$ ipython --no-banner

In [1]: import numpy as np

In [2]: np.set_printoptions(precision=2, suppress=True, linewidth=160)

In [3]: rd = lambda a: np.round(a, 2) + 0

In [4]: m1 = np.loadtxt("data.csv", delimiter=",")

In [5]: m1
Out[5]: 
array([[1., 1., 0., 2., 1., 1.],
       [1., 3., 2., 2., 3., 1.],
       [1., 7., 6., 2., 3., 3.],
       [1., 0., 0., 2., 0., 0.],
       [1., 9., 8., 2., 5., 3.],
       [1., 0., 0., 2., 0., 0.],
       [1., 2., 1., 2., 6., 0.],
       [1., 0., 0., 2., 0., 0.],
       [1., 0., 0., 2., 6., 0.],
       [1., 2., 1., 2., 2., 1.],
       [1., 4., 3., 2., 4., 1.],
       [1., 0., 0., 2., 4., 0.],
       [1., 1., 0., 2., 3., 0.],
       [1., 0., 0., 2., 1., 0.],
       [1., 0., 0., 2., 6., 0.],
       [1., 1., 0., 2., 1., 1.],
       [1., 0., 0., 2., 3., 0.],
       [1., 0., 0., 2., 0., 1.]])

In [6]: # rows 3 and 5 are equal

In [7]: left, s, vt = np.linalg.svd(m1)

In [8]: V = vt[:(s > 1e-8).sum()]

In [9]: rng = np.random.default_rng(16)

In [10]: x0 = m1[13] + 3 * m1[9] + rng.integers(2) * np.eye(6)[5]

In [11]: x0
Out[11]: array([4., 6., 3., 8., 7., 4.])

In [12]: np.allclose(V.T @ V @ x0, x0)
Out[12]: True

In [13]: np.linalg.matrix_rank(np.vstack([m1, x0]))
Out[13]: np.int64(5)

In [14]: Y = m1[0, 0] * m1[1:] - np.outer(m1[1:, 0], m1[0])

In [15]: Y
Out[15]: 
array([[ 0.,  2.,  2.,  0.,  2.,  0.],
       [ 0.,  6.,  6.,  0.,  2.,  2.],
       [ 0., -1.,  0.,  0., -1., -1.],
       [ 0.,  8.,  8.,  0.,  4.,  2.],
       [ 0., -1.,  0.,  0., -1., -1.],
       [ 0.,  1.,  1.,  0.,  5., -1.],
       [ 0., -1.,  0.,  0., -1., -1.],
       [ 0., -1.,  0.,  0.,  5., -1.],
       [ 0.,  1.,  1.,  0.,  1.,  0.],
       [ 0.,  3.,  3.,  0.,  3.,  0.],
       [ 0., -1.,  0.,  0.,  3., -1.],
       [ 0.,  0.,  0.,  0.,  2., -1.],
       [ 0., -1.,  0.,  0.,  0., -1.],
       [ 0., -1.,  0.,  0.,  5., -1.],
       [ 0.,  0.,  0.,  0.,  0.,  0.],
       [ 0., -1.,  0.,  0.,  2., -1.],
       [ 0., -1.,  0.,  0., -1.,  0.]])

In [16]: np.linalg.matrix_rank(Y), np.linalg.matrix_rank(m1)
Out[16]: (np.int64(4), np.int64(5))

In [17]: m1[:, 0] / m1[0, 0]
Out[17]: array([1., 1., 1., 1., 1., 1., 1., 1., 1., 1., 1., 1., 1., 1., 1., 1., 1., 1.])
